$ ipython --no-banner

In [1]: import numpy as np

In [2]: import numpy.linalg as la

In [3]: np.set_printoptions(precision=1, suppress=True, linewidth=120)

In [4]: r0 = np.array([-2, -2, -2, 2, 1, -1, 2, 2, -2, -2])

In [5]: rng = np.random.default_rng(246)

In [6]: M = np.outer(rng.normal(size=20), r0) + 0.1 * rng.normal(size=(20, 10))

In [7]: print(M.round(1) + 0)
[[-0.3  0.   0.  -0.1  0.  -0.1  0.1  0.  -0.1 -0.1]
 [ 1.   1.2  1.  -1.  -0.6  0.5 -1.  -1.1  1.   1. ]
 [ 1.2  1.2  1.1 -1.3 -0.6  0.5 -1.1 -1.3  1.3  1.1]
 [-3.3 -3.2 -3.1  3.2  1.6 -1.8  3.1  3.1 -3.4 -3.1]
 [-0.3 -0.3 -0.3  0.2  0.1 -0.1  0.4  0.2 -0.2  0. ]
 [ 1.5  1.7  1.7 -1.3 -0.7  1.  -1.6 -1.6  1.5  1.8]
 [-2.4 -2.5 -2.5  2.6  1.4 -1.2  2.7  2.5 -2.4 -2.8]
 [ 1.7  1.7  1.7 -1.6 -0.9  0.8 -1.6 -1.7  1.7  1.8]
 [-0.2 -0.1 -0.1  0.2  0.2 -0.2  0.1  0.1 -0.1 -0.1]
 [ 0.8  0.8  1.1 -0.8 -0.4  0.4 -0.8 -1.1  0.9  0.9]
 [ 3.7  3.6  3.7 -3.7 -1.9  2.  -3.7 -3.5  3.7  3.7]
 [ 1.9  1.9  1.9 -1.9 -1.   0.9 -1.9 -2.   1.9  1.9]
 [ 0.3  0.   0.  -0.2 -0.1  0.2 -0.3 -0.1  0.3  0.2]
 [ 1.2  1.1  1.2 -1.3 -0.5  0.3 -1.3 -1.1  1.2  1.4]
 [-3.2 -2.9 -3.2  3.   1.5 -1.6  3.2  3.1 -3.2 -3.3]
 [ 0.7  0.6  0.6 -0.8 -0.3  0.2 -0.6 -0.5  0.5  0.7]
 [ 1.7  1.7  1.8 -1.7 -0.8  1.1 -1.8 -1.7  1.7  1.6]
 [ 0.7  0.8  1.1 -0.6 -0.5  0.4 -0.7 -0.9  0.8  0.8]
 [ 0.4  0.3  0.4 -0.5  0.   0.1 -0.3 -0.4  0.4  0.4]
 [-0.1 -0.1 -0.3  0.   0.2 -0.1  0.2  0.3 -0.3 -0.2]]

In [8]: other = M + rng.integers(-2, 3, (20, 1)) @ rng.integers(-2, 3, (1, 10))

In [9]: print(other.round(1) + 0)
[[-0.3  0.   0.  -0.1  0.  -0.1  0.1  0.  -0.1 -0.1]
 [ 3.  -2.8  5.  -3.  -0.6 -3.5 -1.  -5.1  1.   5. ]
 [ 0.2  3.2 -0.9 -0.3 -0.6  2.5 -1.1  0.7  1.3 -0.9]
 [-2.3 -5.2 -1.1  2.2  1.6 -3.8  3.1  1.1 -3.4 -1.1]
 [-0.3 -0.3 -0.3  0.2  0.1 -0.1  0.4  0.2 -0.2  0. ]
 [ 3.5 -2.3  5.7 -3.3 -0.7 -3.  -1.6 -5.6  1.5  5.8]
 [-4.4  1.5 -6.5  4.6  1.4  2.8  2.7  6.5 -2.4 -6.8]
 [-0.3  5.7 -2.3  0.4 -0.9  4.8 -1.6  2.3  1.7 -2.2]
 [-0.2 -0.1 -0.1  0.2  0.2 -0.2  0.1  0.1 -0.1 -0.1]
 [ 1.8 -1.2  3.1 -1.8 -0.4 -1.6 -0.8 -3.1  0.9  2.9]
 [ 3.7  3.6  3.7 -3.7 -1.9  2.  -3.7 -3.5  3.7  3.7]
 [ 1.9  1.9  1.9 -1.9 -1.   0.9 -1.9 -2.   1.9  1.9]
 [-1.7  4.  -4.   1.8 -0.1  4.2 -0.3  3.9  0.3 -3.8]
 [ 3.2 -2.9  5.2 -3.3 -0.5 -3.7 -1.3 -5.1  1.2  5.4]
 [-3.2 -2.9 -3.2  3.   1.5 -1.6  3.2  3.1 -3.2 -3.3]
 [-0.3  2.6 -1.4  0.2 -0.3  2.2 -0.6  1.5  0.5 -1.3]
 [ 1.7  1.7  1.8 -1.7 -0.8  1.1 -1.8 -1.7  1.7  1.6]
 [ 0.7  0.8  1.1 -0.6 -0.5  0.4 -0.7 -0.9  0.8  0.8]
 [-0.6  2.3 -1.6  0.5  0.   2.1 -0.3  1.6  0.4 -1.6]
 [ 0.9 -2.1  1.7 -1.   0.2 -2.1  0.2 -1.7 -0.3  1.8]]

In [10]: print(la.matrix_rank(other - M, tol=1e-8))
1

In [11]: print(np.abs(other - M).sum(axis=1))
[ 0. 24. 12. 12.  0. 24. 24. 24.  0. 12.  0.  0. 24. 24.  0. 12.  0.  0. 12. 12.]

In [12]: D = la.norm(M[:, None] - M[None], axis=-1)

In [13]: print(D[10].round(6).argsort(kind="stable")[:4])
[10 11 16  7]

In [14]: print(la.matrix_rank(D ** 2))
12

In [15]: print(np.flatnonzero(D[10] < D.mean() / 2))
[10]

In [16]: print((D + 1e9 * np.eye(20)).round(6).argmin(axis=1))
[ 8  9 13 14 19  7 14 16  0 17 11 16 18  2  3 18  7  9 12  8]

In [17]: print(np.unravel_index(D.round(6).argmax(), D.shape))
(np.int64(3), np.int64(10))

In [18]: labels = M[:, 6] > np.median(M[:, 6])

In [19]: r0 = M[labels].mean(axis=0) - M[~labels].mean(axis=0)

In [20]: print(labels.astype(int))
[1 0 0 1 1 0 1 0 1 0 0 0 1 0 1 1 0 0 1 1]

In [21]: O, r_ = la.qr(M)

In [22]: print(np.round(abs(r_[0, 0]), 1), round(la.norm(M[:, 0]), 1))
7.6 7.6

In [23]: print(r_.round(1) + 0)
[[ 7.6  7.5  7.6 -7.5 -3.8  4.  -7.6 -7.5  7.7  7.8]
 [ 0.  -0.6 -0.6  0.2  0.3 -0.2  0.3  0.5 -0.2 -0.4]
 [ 0.   0.   0.5  0.1  0.   0.1 -0.1 -0.3  0.1  0.2]
 [ 0.   0.   0.  -0.5  0.  -0.2 -0.1  0.   0.   0.2]
 [ 0.   0.   0.   0.   0.4 -0.1  0.   0.1 -0.1  0. ]
 [ 0.   0.   0.   0.   0.  -0.4  0.1  0.  -0.1  0.1]
 [ 0.   0.   0.   0.   0.   0.  -0.4  0.   0.   0.1]
 [ 0.   0.   0.   0.   0.   0.   0.   0.3 -0.2  0. ]
 [ 0.   0.   0.   0.   0.   0.   0.   0.  -0.3  0. ]
 [ 0.   0.   0.   0.   0.   0.   0.   0.   0.   0.5]]

In [24]: print(np.abs(np.diag(r_)))
[7.6 0.6 0.5 0.5 0.4 0.4 0.4 0.3 0.3 0.5]

In [25]: print(np.round(O.T @ O, 1) + 0)
[[1. 0. 0. 0. 0. 0. 0. 0. 0. 0.]
 [0. 1. 0. 0. 0. 0. 0. 0. 0. 0.]
 [0. 0. 1. 0. 0. 0. 0. 0. 0. 0.]
 [0. 0. 0. 1. 0. 0. 0. 0. 0. 0.]
 [0. 0. 0. 0. 1. 0. 0. 0. 0. 0.]
 [0. 0. 0. 0. 0. 1. 0. 0. 0. 0.]
 [0. 0. 0. 0. 0. 0. 1. 0. 0. 0.]
 [0. 0. 0. 0. 0. 0. 0. 1. 0. 0.]
 [0. 0. 0. 0. 0. 0. 0. 0. 1. 0.]
 [0. 0. 0. 0. 0. 0. 0. 0. 0. 1.]]

In [26]: K = np.load("arr.npy")

In [27]: print(K)
[[ 2.3 -3.   2.  -1.  -3.  -3.   3.  -3.   3. ]
 [ 0.  -0.7 -1.   2.   1.  -3.  -2.  -2.   3. ]
 [ 0.  -1.  -1.7  3.  -1.   3.   0.   1.   2. ]
 [ 2.   0.   2.  -2.7 -1.  -1.   3.  -1.   3. ]
 [ 1.   0.  -3.  -2.   3.3 -2.   3.   1.  -3. ]
 [-1.   1.   2.   0.  -3.   1.3  2.   0.   0. ]
 [-3.   1.  -1.  -2.   3.   3.   1.3 -2.  -3. ]
 [ 0.   2.   2.   2.  -1.  -2.   0.   0.3  3. ]
 [ 2.  -3.   2.  -1.  -3.  -3.   3.  -3.   3.3]]

In [28]: x0 = np.array([1, 1, 3, 3, 1, 1, 3, 0, 2])

In [29]: rhs = K @ x0

In [30]: print(rhs)
[11.3  0.3  8.9 12.9 -9.7 10.3 -7.1 17.  11.6]

In [31]: print(np.round(la.solve(K, -2 * rhs), 1) + 0)
[-2. -2. -6. -6. -2. -2. -6.  0. -4.]

In [32]: print(np.round(la.solve(K, rhs), 1) + 0)
[1. 1. 3. 3. 1. 1. 3. 0. 2.]

In [33]: print(np.round(la.solve(K.T, K[1]), 1) + 0)
[0. 1. 0. 0. 0. 0. 0. 0. 0.]
